>>> import numpy as np
>>> np.set_printoptions(suppress=True, linewidth=120)
>>> M = np.load("x.npy")
>>> M
array([[ 14.92,  15.64,   9.01],
       [  2.87,   2.09, -32.46],
       [ -6.94, -10.34,   8.91],
       [-12.63,   5.65,  -2.48],
       [  0.68,   1.04,   2.01],
       [ 20.69,  14.7 ,  -1.77],
       [  3.01,  17.39,  -7.39],
       [  2.27,  -4.59,   6.24],
       [  2.75,  -5.51,  23.37],
       [-36.33, -32.07, -12.36],
       [-13.65,   3.24,   8.32],
       [-25.88,  13.69, -24.07],
       [ -3.24,   9.21,  -6.74],
       [ -4.  ,  -2.19,  -2.29],
       [ 16.85,  -6.76,  36.02],
       [ -8.36,  -0.15, -11.57],
       [-13.09,  -8.64,  -9.68],
       [-22.49,  22.43, -22.75],
       [-17.3 , -38.07,  10.85],
       [  9.87,  14.96, -20.12],
       [ -8.22,  17.88,   4.55]])
>>> lab = M[:, 2] > np.median(M[:, 2])
>>> f = M[lab].mean(axis=0) - M[~lab].mean(axis=0)
>>> ((M - M.mean(axis=0)) @ f > 0).astype(int)
array([1, 0, 1, 0, 1, 1, 0, 1, 1, 0, 1, 0, 0, 1, 1, 0, 0, 0, 1, 0, 1])
>>> np.argsort(-np.abs(f).round(6), kind="stable")
array([2, 0, 1])
>>> m1 = np.load("sample11.npy")
>>> m1
array([[ 29.82, -19.93,  14.29],
       [  4.25, -16.98,  -3.04],
       [ -9.55,  29.64,  -6.01],
       [ -1.83, -11.62, -19.43],
       [  1.36,  24.35,   1.21],
       [-23.4 , -14.92,   7.08],
       [-17.78,   8.47,  -0.1 ],
       [  6.01,  13.83,  23.27],
       [  3.45,  29.71, -11.99],
       [ -8.75,   8.88,  13.11],
       [ 31.08,  -6.46, -49.01],
       [  8.93,  25.18,  10.73],
       [-22.22,  -3.54,  30.  ],
       [ 13.38, -31.96,  20.37],
       [ 32.58,  45.08,  12.71],
       [ 13.31,  -9.33,  16.39],
       [-13.17,  -5.35, -27.34],
       [  9.1 ,  29.24, -13.49],
       [ 10.68,   3.88,   2.29],
       [ -6.43,  -5.35, -19.53]])
>>> Ac = M - M.mean(axis=0)
>>> vecs = np.linalg.svd(Ac)[2][:2]
>>> other = Ac - Ac @ vecs.T @ vecs
>>> np.linalg.norm(other, axis=1).round(6).argmax()
np.int64(1)
>>> np.round((Ac @ vecs.T).std(axis=0), 2)
array([17.79, 17.07])
>>> O, r_ = np.linalg.qr(m1)
>>> O.shape, r_.shape
((20, 3), (3, 3))
>>> np.round(np.abs(np.diag(r_)), 2)
array([73.22, 91.45, 84.1 ])
>>> round(abs(r_[0, 0]), 2), round(np.linalg.norm(m1[:, 0]), 2)
(np.float64(73.22), np.float64(73.22))
>>> np.round(O.T @ O, 2) + 0
array([[1., 0., 0.],
       [0., 1., 0.],
       [0., 0., 1.]])
>>> np.allclose(r_.T @ r_, m1.T @ m1)
True
>>> Ac = m1 - m1.mean(axis=0)
>>> vecs = np.linalg.svd(Ac)[2][:2]
>>> other = Ac - Ac @ vecs.T @ vecs
>>> round(float(np.linalg.norm(other) / np.linalg.norm(Ac)), 2)
0.49
>>> np.round((Ac @ vecs.T).std(axis=0), 2)
array([20.24, 18.96])
>>> np.round(other.std(axis=0), 2)
array([15.18,  2.68,  3.3 ])
>>> feats = np.load("data.npy")
>>> feats
array([[-1, -1, -1,  2],
       [ 2, -1, -1, -1],
       [-1,  2, -1, -1],
       [-1, -1,  2, -1]])
>>> f = np.array([0, 4, 2, 4])
>>> other = feats + np.outer(f, np.eye(4)[3])
>>> other
array([[-1., -1., -1.,  2.],
       [ 2., -1., -1.,  3.],
       [-1.,  2., -1.,  1.],
       [-1., -1.,  2.,  3.]])
>>> np.linalg.matrix_rank(other - feats)
np.int64(1)
>>> f = np.array([2, 0])
>>> np.correlate(feats[0], feats[3], "full")
array([ 1, -1,  0, -2,  6, -1, -2])
>>> np.array([np.convolve(row, f, "same") for row in feats])
array([[-2, -2, -2,  4],
       [ 4, -2, -2, -2],
       [-2,  4, -2, -2],
       [-2, -2,  4, -2]])
>>> np.polyval(f, feats[0])
array([-2, -2, -2,  4])
>>> rng = np.random.default_rng(6615)
>>> lab = rng.permutation(4)
>>> lab
array([3, 1, 2, 0])
>>> other = feats[lab][:, lab]
>>> round(np.linalg.det(other), 2), np.round(np.linalg.det(feats[lab]), 2)
(np.float64(27.0), np.float64(-27.0))
>>> np.round(np.sort(np.abs(np.linalg.eigvals(other))), 2)
array([1., 3., 3., 3.])
>>> C2 = feats.T @ feats
>>> np.round(np.linalg.svd(feats, compute_uv=False) ** 2, 2)
array([9., 9., 9., 1.])
>>> np.allclose(C2, C2.T)
True
>>> P = np.triu(np.array([[3, 2, 1, 2], [0, 3, 1, 2], [3, 3, 3, 1], [0, 2, 2, 0]]), 1) + np.eye(4)
>>> other = P @ feats @ np.linalg.inv(P)
>>> np.trace(other), np.trace(feats)
(np.float64(-4.0), np.int64(-4))
>>> np.round(np.linalg.det(other), 2)
np.float64(27.0)
>>> other
array([[ 0., -3.,  3.,  0.],
       [-1.,  1.,  2., -6.],
       [-2.,  5., -2., -6.],
       [-1.,  1.,  2., -3.]])
>>> np.linalg.matrix_rank(other)
np.int64(4)
>>> O, _ = np.linalg.qr(np.array([[1.3, 0.2, -0.4], [-1.3, -0.6, 0.1], [1.3, 1.3, 0.8]]))
>>> mat = O[:, :3]
>>> mat.round(2)
array([[-0.58, -0.64,  0.51],
       [ 0.58,  0.13,  0.81],
       [-0.58,  0.76,  0.29]])
>>> np.round(np.poly(mat), 2)
array([ 1.  ,  0.16, -0.16, -1.  ])
>>> np.round(np.linalg.eigvals(mat), 2)
array([-0.58+0.82j, -0.58-0.82j,  1.  +0.j  ])
>>> C2 = mat.T @ mat
>>> np.round(np.diag(C2), 2)
array([1., 1., 1.])
>>> np.linalg.matrix_rank(C2)
np.int64(3)
>>> other = np.linalg.inv(mat)
>>> np.round(np.linalg.slogdet(mat)[0], 2)
np.float64(1.0)
>>> np.round(np.linalg.inv(other), 2)
array([[-0.58, -0.64,  0.51],
       [ 0.58,  0.13,  0.81],
       [-0.58,  0.76,  0.29]])
>>> np.round(np.linalg.det(mat) * other, 2)
array([[-0.58,  0.58, -0.58],
       [-0.64,  0.13,  0.76],
       [ 0.51,  0.81,  0.29]])
>>> other.round(2)
array([[-0.58,  0.58, -0.58],
       [-0.64,  0.13,  0.76],
       [ 0.51,  0.81,  0.29]])
>>> np.round(np.linalg.cond(mat), 2)
np.float64(1.0)
>>> (np.abs(other) > 1e-9).astype(int)
array([[1, 1, 1],
       [1, 1, 1],
       [1, 1, 1]])
